% python3 -q
>>> import numpy as np
>>> np.set_printoptions(suppress=True, linewidth=120)
>>> th = np.deg2rad(120)
>>> J = np.eye(15)
>>> J[np.ix_([10, 3], [10, 3])] = [[np.cos(th), -np.sin(th)], [np.sin(th), np.cos(th)]]
>>> print(J.round(1))
[[ 1.   0.   0.   0.   0.   0.   0.   0.   0.   0.   0.   0.   0.   0.   0. ]
 [ 0.   1.   0.   0.   0.   0.   0.   0.   0.   0.   0.   0.   0.   0.   0. ]
 [ 0.   0.   1.   0.   0.   0.   0.   0.   0.   0.   0.   0.   0.   0.   0. ]
 [ 0.   0.   0.  -0.5  0.   0.   0.   0.   0.   0.   0.9  0.   0.   0.   0. ]
 [ 0.   0.   0.   0.   1.   0.   0.   0.   0.   0.   0.   0.   0.   0.   0. ]
 [ 0.   0.   0.   0.   0.   1.   0.   0.   0.   0.   0.   0.   0.   0.   0. ]
 [ 0.   0.   0.   0.   0.   0.   1.   0.   0.   0.   0.   0.   0.   0.   0. ]
 [ 0.   0.   0.   0.   0.   0.   0.   1.   0.   0.   0.   0.   0.   0.   0. ]
 [ 0.   0.   0.   0.   0.   0.   0.   0.   1.   0.   0.   0.   0.   0.   0. ]
 [ 0.   0.   0.   0.   0.   0.   0.   0.   0.   1.   0.   0.   0.   0.   0. ]
 [ 0.   0.   0.  -0.9  0.   0.   0.   0.   0.   0.  -0.5  0.   0.   0.   0. ]
 [ 0.   0.   0.   0.   0.   0.   0.   0.   0.   0.   0.   1.   0.   0.   0. ]
 [ 0.   0.   0.   0.   0.   0.   0.   0.   0.   0.   0.   0.   1.   0.   0. ]
 [ 0.   0.   0.   0.   0.   0.   0.   0.   0.   0.   0.   0.   0.   1.   0. ]
 [ 0.   0.   0.   0.   0.   0.   0.   0.   0.   0.   0.   0.   0.   0.   1. ]]
>>> # orthonormal columns
>>> x = np.array([1, 0, 0, 0, 0, 0, 3, 3, 0, 1, 0, 1, 0, 1, 2])
>>> print(np.round(np.abs(np.linalg.eigvals(J)), 1))
[1. 1. 1. 1. 1. 1. 1. 1. 1. 1. 1. 1. 1. 1. 1.]
>>> print(J.T @ (J @ x))
[1. 0. 0. 0. 0. 0. 3. 3. 0. 1. 0. 1. 0. 1. 2.]
>>> print(15 - np.linalg.matrix_rank(J - np.eye(15), tol=1e-8))
13
>>> M = np.loadtxt("run13.csv", delimiter=",")
>>> print(M.round(1))
[[-0.1  1.6  1.2 -0.1 -0.1]
 [-0.9  0.2 -0.4 -0.6 -1.6]
 [ 1.3  0.8 -1.  -0.9 -0.1]
 [ 0.  -0.7  0.9 -1.6  0.3]
 [-1.3  0.6 -0.8 -0.4  1.1]]
>>> x = np.array([3, 2, 3, 3, 3])
>>> print(np.round(M @ x, 1))
[  6.1 -10.3  -0.5  -2.7  -2.9]
>>> print((M @ x).argmax())
0
>>> print(np.linalg.norm(M @ x) <= np.linalg.norm(M, 2) * np.linalg.norm(x) + 1e-9)
True
>>> print(np.round((M * x).sum(axis=1), 1))
[  6.1 -10.3  -0.5  -2.7  -2.9]
>>> rng = np.random.default_rng(4646)
>>> lab = rng.permutation(15)
>>> print(lab)
[12  2 14 10  6  4  5  1  7  3 13  0  8  9 11]
>>> out = J[lab][:, lab]
>>> print(np.trace(out))
12.0
>>> x = np.array([5, -1, 1, -2, -1])
>>> target = M @ x
>>> print(target.round(1))
[-0.5 -2.2  6.4  4.5 -7.9]
>>> print(np.round(np.linalg.solve(M, M[:, 0]), 1) + 0)
[1. 0. 0. 0. 0.]
>>> print(np.round(np.linalg.solve(M.T, M[3]), 1) + 0)
[0. 0. 0. 1. 0.]
>>> print(np.round(M @ M, 1) + 0)
[[ 0.2  1.1 -1.9 -1.9 -2.7]
 [ 1.5 -2.2  0.   2.  -2.2]
 [-2.   1.9  1.5  1.8 -1.7]
 [ 1.3  1.9 -2.3  2.1  1. ]
 [-2.8 -1.5 -2.2  0.7  0.3]]
>>> print(round(np.trace(M), 1))
-1.4
>>> print(np.round((M - M.T) / 2, 1) + 0)
[[ 0.   1.2  0.   0.   0.6]
 [-1.2  0.  -0.6  0.1 -1.1]
 [ 0.   0.6  0.  -0.9  0.4]
 [ 0.  -0.1  0.9  0.   0.4]
 [-0.6  1.1 -0.4 -0.4  0. ]]
>>> print(np.allclose(M @ M.T, M.T @ M))
True
>>> print(np.round(np.sort(np.abs(np.linalg.eigvals(M))), 1))
[2. 2. 2. 2. 2.]
>>> O, Rm = np.linalg.qr(M)
>>> print(np.round(O @ Rm, 1))
[[-0.1  1.6  1.2 -0.1 -0.1]
 [-0.9  0.2 -0.4 -0.6 -1.6]
 [ 1.3  0.8 -1.  -0.9 -0.1]
 [ 0.  -0.7  0.9 -1.6  0.3]
 [-1.3  0.6 -0.8 -0.4  1.1]]
>>> print(round(float(np.trace(O @ O.T)), 1))
5.0
>>> print(round(abs(Rm[0, 0]), 1), np.round(np.linalg.norm(M[:, 0]), 1))
2.0 2.0
>>> print(Rm.round(1) + 0)
[[2. 0. 0. 0. 0.]
 [0. 2. 0. 0. 0.]
 [0. 0. 2. 0. 0.]
 [0. 0. 0. 2. 0.]
 [0. 0. 0. 0. 2.]]
>>> W0 = np.loadtxt("arr.csv", delimiter=",")
>>> print(W0)
[[0. 0. 0. 0. 0. 0. 0. 0. 0. 1. 1. 0.]
 [0. 0. 0. 0. 0. 0. 0. 0. 0. 0. 1. 0.]
 [0. 0. 0. 0. 1. 1. 0. 1. 0. 0. 0. 0.]
 [0. 0. 0. 0. 0. 0. 0. 0. 0. 0. 0. 0.]
 [0. 0. 1. 0. 0. 1. 0. 0. 1. 0. 0. 0.]
 [0. 0. 1. 0. 1. 0. 1. 0. 1. 0. 0. 0.]
 [0. 0. 0. 0. 0. 1. 0. 0. 1. 0. 0. 0.]
 [0. 0. 1. 0. 0. 0. 0. 0. 0. 1. 1. 0.]
 [0. 0. 0. 0. 1. 1. 1. 0. 0. 1. 0. 0.]
 [1. 0. 0. 0. 0. 0. 0. 1. 1. 0. 0. 0.]
 [1. 1. 0. 0. 0. 0. 0. 1. 0. 0. 0. 0.]
 [0. 0. 0. 0. 0. 0. 0. 0. 0. 0. 0. 0.]]
>>> print(np.unravel_index(np.abs(W0).argmax(), W0.shape))
(np.int64(0), np.int64(9))
>>> print(np.round(np.linalg.svd(W0, compute_uv=False), 1) + 0)
[3.2 2.4 2.1 1.9 1.5 1.  0.9 0.7 0.3 0.  0.  0. ]
>>> print(np.diff(W0, axis=0))
[[ 0.  0.  0.  0.  0.  0.  0.  0.  0. -1.  0.  0.]
 [ 0.  0.  0.  0.  1.  1.  0.  1.  0.  0. -1.  0.]
 [ 0.  0.  0.  0. -1. -1.  0. -1.  0.  0.  0.  0.]
 [ 0.  0.  1.  0.  0.  1.  0.  0.  1.  0.  0.  0.]
 [ 0.  0.  0.  0.  1. -1.  1.  0.  0.  0.  0.  0.]
 [ 0.  0. -1.  0. -1.  1. -1.  0.  0.  0.  0.  0.]
 [ 0.  0.  1.  0.  0. -1.  0.  0. -1.  1.  1.  0.]
 [ 0.  0. -1.  0.  1.  1.  1.  0.  0.  0. -1.  0.]
 [ 1.  0.  0.  0. -1. -1. -1.  1.  1. -1.  0.  0.]
 [ 0.  1.  0.  0.  0.  0.  0.  0. -1.  0.  0.  0.]
 [-1. -1.  0.  0.  0.  0.  0. -1.  0.  0.  0.  0.]]
>>> print(np.round(np.linalg.norm(W0), 1))
5.3
>>> print(W0.shape)
(12, 12)
>>> print(np.round(W0.mean(axis=0), 1))
[0.2 0.1 0.2 0.  0.2 0.3 0.2 0.2 0.3 0.2 0.2 0. ]
>>> print(W0.sum(axis=1))
[2. 1. 3. 0. 3. 4. 2. 3. 4. 3. 3. 0.]
>>> print(np.linalg.lstsq(W0[:-1].T, W0[-1])[2])
9
>>> print(round(np.trace(np.linalg.pinv(W0) @ W0), 1))
9.0
>>> vals, V = np.linalg.eigh(W0)
>>> x = np.array([1, 2, 2, 1, 1, 2, 1, 0, 2, 0, 2, 1])
>>> print((np.sign(V[:, -1].round(6)) == np.sign(V[0, -1].round(6))).astype(int))
[1 1 1 0 1 1 1 1 1 1 1 0]
>>> print(np.round(x @ W0 @ x / (x @ x), 1), round(vals[0], 1), round(vals[-1], 1))
1.9 -2.4 3.2
>>> print(x @ W0 @ x)
48.0
>>> print(np.round(np.linalg.eigvalsh(W0[1:, 1:]), 1) + 0)
[-2.  -1.9 -1.4 -0.9 -0.1  0.   0.   0.7  0.8  1.7  3.1]
>>> print(np.round(V * np.maximum(vals, 0) @ V.T, 1) + 0)
[[ 0.5  0.2  0.   0.  -0.1 -0.1  0.   0.4  0.2  0.5  0.5  0. ]
 [ 0.2  0.4  0.   0.   0.   0.   0.   0.2  0.   0.   0.5  0. ]
 [ 0.   0.   0.8  0.   0.6  0.6  0.1  0.5  0.3  0.1  0.1  0. ]
 [ 0.   0.   0.   0.   0.   0.   0.   0.   0.   0.   0.   0. ]
 [-0.1  0.   0.6  0.   0.7  0.8  0.4  0.2  0.6  0.1  0.   0. ]
 [-0.1  0.   0.6  0.   0.8  0.9  0.6  0.1  0.8  0.1  0.   0. ]
 [ 0.   0.   0.1  0.   0.4  0.6  0.5 -0.1  0.6  0.2  0.   0. ]
 [ 0.4  0.2  0.5  0.   0.2  0.1 -0.1  0.7  0.1  0.5  0.5  0. ]
 [ 0.2  0.   0.3  0.   0.6  0.8  0.6  0.1  0.9  0.4  0.   0. ]
 [ 0.5  0.   0.1  0.   0.1  0.1  0.2  0.5  0.4  0.8  0.3  0. ]
 [ 0.5  0.5  0.1  0.   0.   0.   0.   0.5  0.   0.3  0.8  0. ]
 [ 0.   0.   0.   0.   0.   0.   0.   0.   0.   0.   0.   0. ]]
>>> K = np.load("sample10.npy")
>>> print(K)
[[0 0 0 1 1 0 0 0 1 1]
 [0 0 1 0 0 0 1 1 0 0]
 [0 1 0 0 0 0 1 1 0 0]
 [1 0 0 0 1 1 0 0 1 1]
 [1 0 0 1 0 1 0 0 1 0]
 [0 0 0 1 1 0 0 0 1 0]
 [0 1 1 0 0 0 0 1 0 0]
 [0 1 1 0 0 0 1 0 0 0]
 [1 0 0 1 1 1 0 0 0 0]
 [1 0 0 1 0 0 0 0 0 0]]
>>> print((np.linalg.matrix_power((W0 != 0) + (W0.T != 0) + np.eye(12), 12) > 0).astype(int))
[[1 1 1 0 1 1 1 1 1 1 1 0]
 [1 1 1 0 1 1 1 1 1 1 1 0]
 [1 1 1 0 1 1 1 1 1 1 1 0]
 [0 0 0 1 0 0 0 0 0 0 0 0]
 [1 1 1 0 1 1 1 1 1 1 1 0]
 [1 1 1 0 1 1 1 1 1 1 1 0]
 [1 1 1 0 1 1 1 1 1 1 1 0]
 [1 1 1 0 1 1 1 1 1 1 1 0]
 [1 1 1 0 1 1 1 1 1 1 1 0]
 [1 1 1 0 1 1 1 1 1 1 1 0]
 [1 1 1 0 1 1 1 1 1 1 1 0]
 [0 0 0 0 0 0 0 0 0 0 0 1]]
>>> print(K @ K)
[[4 0 0 3 2 3 0 0 2 1]
 [0 3 2 0 0 0 2 2 0 0]
 [0 2 3 0 0 0 2 2 0 0]
 [3 0 0 5 3 2 0 0 3 1]
 [2 0 0 3 4 2 0 0 3 2]
 [3 0 0 2 2 3 0 0 2 1]
 [0 2 2 0 0 0 3 2 0 0]
 [0 2 2 0 0 0 2 3 0 0]
 [2 0 0 3 3 2 0 0 4 2]
 [1 0 0 1 2 1 0 0 2 2]]
>>> L = np.diag(K.sum(axis=1)) - K
>>> print(L @ np.ones(10))
[0. 0. 0. 0. 0. 0. 0. 0. 0. 0.]
>>> print(round(np.linalg.det(L[1:, 1:])))
0
>>> print(np.round(np.linalg.eigvalsh(L), 1) + 0)
[0.  0.  1.8 3.7 4.  4.  4.  5.  5.5 6. ]
>>> mat = np.loadtxt("x.csv", delimiter=",")
>>> print(mat)
[[ 1.  0.  0.  0.  0.  0.  0.  0.  0.  0.  0.  0.  0.]
 [-8.  1.  0.  0.  0.  0.  0.  0.  0.  0.  0.  0.  0.]
 [ 7. -1.  1.  0.  0.  0.  0.  0.  0.  0.  0.  0.  0.]
 [ 8.  5.  2.  1.  0.  0.  0.  0.  0.  0.  0.  0.  0.]
 [-4.  5.  2.  3.  1.  0.  0.  0.  0.  0.  0.  0.  0.]
 [ 1. -4.  4.  7. -5.  1.  0.  0.  0.  0.  0.  0.  0.]
 [-9.  6.  0. -7. -3.  0.  1.  0.  0.  0.  0.  0.  0.]
 [ 3. -6.  6. -8. -8.  0. -7.  1.  0.  0.  0.  0.  0.]
 [ 3.  1.  6.  2.  2.  5. -4. -6.  1.  0.  0.  0.  0.]
 [ 6. -2.  6. -1.  1.  0.  1. -2. -7.  1.  0.  0.  0.]
 [ 2. -6.  4.  1. -5.  5.  5.  0.  3. -9.  1.  0.  0.]
 [ 0.  0.  1.  6. -9.  3. -6.  7. -9. -5.  8.  1.  0.]
 [ 3.  5.  8.  0.  7.  7. -1.  9.  1.  8.  0.  5.  1.]]
>>> # triangular
>>> print(np.argsort(-np.linalg.norm(mat, axis=0).round(6), kind="stable")[:3])
[0 4 2]
>>> U, sig, Vh = np.linalg.svd(mat)
>>> print(sig.round(1) + 0)
[23.3 21.5 18.2 15.5 13.  10.6  9.2  7.9  6.   2.3  0.2  0.   0. ]
>>> out = U[:, :12] @ np.diag(sig[:12]) @ Vh[:12]
>>> print(np.linalg.matrix_rank(out))
12
>>> print(np.round(np.abs(mat - out).max(), 1))
0.0
>>> print(np.linalg.matrix_rank(mat, rtol=0.05))
10
>>> print(round(np.linalg.norm(mat - out) / np.linalg.norm(mat), 1))
0.0
>>> A = np.load("mat.npy")
>>> print(A)
[[ 1  1  0  1  0  2  0 -2  0  2  1  2  2  1]
 [ 0  1  2  0  2  2  0 -2  1  0  1  0  2  1]
 [ 2  0  1  0  2  0  2  0  1  0  0  1  2  2]
 [ 0  0  2  1  1  1  2 -4  0  0  2  0  0  0]
 [ 1  1  0  0  0  0  1 -4  2  1  2  2  0  0]
 [ 0  2  2  2  1  0  0 -4  2  0  2  0  1  0]
 [ 2  2  0  1  0  0  0  0  0  0  0  2  2  1]
 [ 1  1  0  0  1  2  2  0  0  0  0  0  1  2]
 [ 1  1  0  2  2  0  2  0  2  1  0  2  1  2]
 [ 1  1  2  0  2  2  1 -2  0  1  1  1  1  0]]
>>> out = A + rng.integers(-2, 3, (10, 9)) @ rng.integers(-2, 3, (9, 14))
>>> print(out)
[[ -1 -15  -4  10  -3  -2  -4   4  -2  -4  -7  -6   2  -9]
 [ -4  -3 -10  12 -11  -4  -2 -10   3   3  10 -10   7   3]
 [  4   8   7  -6 -12   0  -6  -6  15  -4   6   3   0   8]
 [-15   2   9   2   9   0  12   0  -9  -2  -5  10  -8  -4]
 [ -2  16   1  -6  -5   5  -3 -13   1  -3  14  18  -5  10]
 [ -1  -5  -2   3 -17  -2  -9 -11   8  -6   6  -5   3  -1]
 [ -5  -5  -5   0   4   0   1   2  -3  -6  -2   0  -2 -12]
 [  1  11   0  -4   5   6  -3   0   2  -1   9  11  -8   6]
 [-13   9  -7   8   2  -3   9  -7  -2   0   8   4  -2   0]
 [  6   0  12  -8   4   5  -1   5   4  -5  -8   6   3  -1]]
>>> print(np.abs(out - A).sum(axis=1))
[82 92 84 88 96 73 57 63 72 65]
>>> print(out - A)
[[ -2 -16  -4   9  -3  -4  -4   6  -2  -6  -8  -8   0 -10]
 [ -4  -4 -12  12 -13  -6  -2  -8   2   3   9 -10   5   2]
 [  2   8   6  -6 -14   0  -8  -6  14  -4   6   2  -2   6]
 [-15   2   7   1   8  -1  10   4  -9  -2  -7  10  -8  -4]
 [ -3  15   1  -6  -5   5  -4  -9  -1  -4  12  16  -5  10]
 [ -1  -7  -4   1 -18  -2  -9  -7   6  -6   4  -5   2  -1]
 [ -7  -7  -5  -1   4   0   1   2  -3  -6  -2  -2  -4 -13]
 [  0  10   0  -4   4   4  -5   0   2  -1   9  11  -9   4]
 [-14   8  -7   6   0  -3   7  -7  -4  -1   8   2  -3  -2]
 [  5  -1  10  -8   2   3  -2   7   4  -6  -9   5   2  -1]]
